% ipython --no-banner

In [1]: import numpy as np

In [2]: np.set_printoptions(precision=4, suppress=True, linewidth=120)

In [3]: mat = np.array([[8, 2, -8, 3, 8, -4],
   ...:     [0, 8, 3, -8, -1, 0],
   ...:     [6, 7, 5, -8, 8, -9],
   ...:     [9, 3, 4, 2, 8, -5],
   ...:     [2, -6, 4, 3, -8, -5],
   ...:     [-5, 4, -2, 7, 1, 3]])

In [4]: mat
Out[4]: 
array([[ 8,  2, -8,  3,  8, -4],
       [ 0,  8,  3, -8, -1,  0],
       [ 6,  7,  5, -8,  8, -9],
       [ 9,  3,  4,  2,  8, -5],
       [ 2, -6,  4,  3, -8, -5],
       [-5,  4, -2,  7,  1,  3]])

In [5]: x0 = np.array([1, -1, 0, 2, 2, -2])

In [6]: y = mat @ x0

In [7]: c, lr = np.zeros(6), 1 / np.linalg.norm(mat, 2) ** 2

In [8]: for i in range(8):
   ...:     c -= lr * mat.T @ (mat @ c - y)
   ...:     if i % 2 == 0: print(i, round(np.linalg.norm(mat @ c - y), 4))
   ...: 
0 28.177
2 11.8491
4 7.099
6 5.5818

In [9]: round(np.linalg.cond(mat), 4)
Out[9]: np.float64(6.7106)

In [10]: gram = mat.T @ mat

In [11]: np.linalg.eigvalsh(gram)[::-1]
Out[11]: array([581.8505, 262.1902, 193.6929,  60.4251,  23.9206,  12.9207])

In [12]: gram
Out[12]: 
array([[ 210,   53,   20,  -35,  163, -156],
       [  53,  178,   23,  -98,  140,  -44],
       [  20,   23,  134,  -82,  -29,  -59],
       [ -35,  -98,  -82,  199,  -33,   56],
       [ 163,  140,  -29,  -33,  258, -101],
       [-156,  -44,  -59,   56, -101,  156]])

In [13]: np.trace(gram), (mat ** 2).sum()
Out[13]: (np.int64(1135), np.int64(1135))

In [14]: np.allclose(gram, gram.T)
Out[14]: True

In [15]: np.diag(gram)
Out[15]: array([210, 178, 134, 199, 258, 156])

In [16]: w1 = np.array([[-2, 0, 1, 0, 0],
    ...:     [-1, -2, -2, -1, -2],
    ...:     [-1, -1, -1, -2, 1],
    ...:     [-2, 1, -2, 1, -1],
    ...:     [1, 0, 1, -2, 0],
    ...:     [-2, 2, 1, 1, -2]])

In [17]: c = np.array([-2, -5, 5, -5, 4])

In [18]: hid = np.maximum(mat @ w1 + c, 0)

In [19]: (hid > 0).astype(int)
Out[19]: 
array([[0, 0, 1, 0, 0],
       [1, 0, 1, 0, 0],
       [1, 0, 1, 0, 1],
       [0, 0, 1, 0, 1],
       [0, 0, 0, 1, 1],
       [0, 1, 0, 1, 0]])

In [20]: hid
Out[20]: 
array([[ 0,  0, 15,  0,  0],
       [ 2,  0,  1,  0,  0],
       [16,  0,  7,  0, 21],
       [ 0,  0,  3,  0, 10],
       [ 0,  0,  0,  7, 27],
       [ 0,  2,  0,  3,  0]])

In [21]: np.linalg.matrix_rank(hid)
Out[21]: np.int64(5)

In [22]: W2 = np.array([[1, 2, 1], [0, 1, 2], [0, 2, 1], [2, 2, 1], [1, 1, 0]])

In [23]: w1 @ W2
Out[23]: 
array([[ -2,  -2,  -1],
       [ -5, -12,  -8],
       [ -4,  -8,  -6],
       [ -1,  -6,  -1],
       [ -3,   0,   0],
       [ -2,   0,   4]])

In [24]: B = np.c_[hid[:, :4] @ np.array([[8, -6, -5, -2], [4, 7, -2, 5], [-7, -5, 1, -4], [2, -9, -3, 7]]), np.array([3, -1, 5, -3, 0, 5])]

In [25]: B
Out[25]: 
array([[-105,  -75,   15,  -60,    3],
       [   9,  -17,   -9,   -8,   -1],
       [  79, -131,  -73,  -60,    5],
       [ -21,  -15,    3,  -12,   -3],
       [  14,  -63,  -21,   49,    0],
       [  14,  -13,  -13,   31,    5]])

In [26]: np.linalg.matrix_rank(np.c_[hid, B])
Out[26]: np.int64(6)

In [27]: np.linalg.matrix_rank(B)
Out[27]: np.int64(5)

In [28]: np.linalg.norm(np.linalg.qr(hid)[0].T @ B, axis=0) ** 2 / ((B ** 2).sum(axis=0) + 1e-12)
Out[28]: array([1.    , 1.    , 1.    , 1.    , 0.9103])

In [29]: np.round(np.linalg.lstsq(hid, B[:, 0])[0], 4) + 0
Out[29]: array([ 8.,  4., -7.,  2.,  0.])

In [30]: q, R = np.linalg.qr(mat)

In [31]: np.abs(np.diag(R))
Out[31]: array([14.4914, 12.8306, 11.4078, 10.409 ,  6.7438,  4.9893])

In [32]: np.round(q.T @ q, 4) + 0
Out[32]: 
array([[1., 0., 0., 0., 0., 0.],
       [0., 1., 0., 0., 0., 0.],
       [0., 0., 1., 0., 0., 0.],
       [0., 0., 0., 1., 0., 0.],
       [0., 0., 0., 0., 1., 0.],
       [0., 0., 0., 0., 0., 1.]])

In [33]: np.round(q @ R, 4) + 0
Out[33]: 
array([[ 8.,  2., -8.,  3.,  8., -4.],
       [ 0.,  8.,  3., -8., -1.,  0.],
       [ 6.,  7.,  5., -8.,  8., -9.],
       [ 9.,  3.,  4.,  2.,  8., -5.],
       [ 2., -6.,  4.,  3., -8., -5.],
       [-5.,  4., -2.,  7.,  1.,  3.]])

In [34]: round(abs(R[0, 0]), 4), np.round(np.linalg.norm(mat[:, 0]), 4)
Out[34]: (np.float64(14.4914), np.float64(14.4914))

In [35]: q.shape, R.shape
Out[35]: ((6, 6), (6, 6))

In [36]: np.allclose(R.T @ R, mat.T @ mat)
Out[36]: True
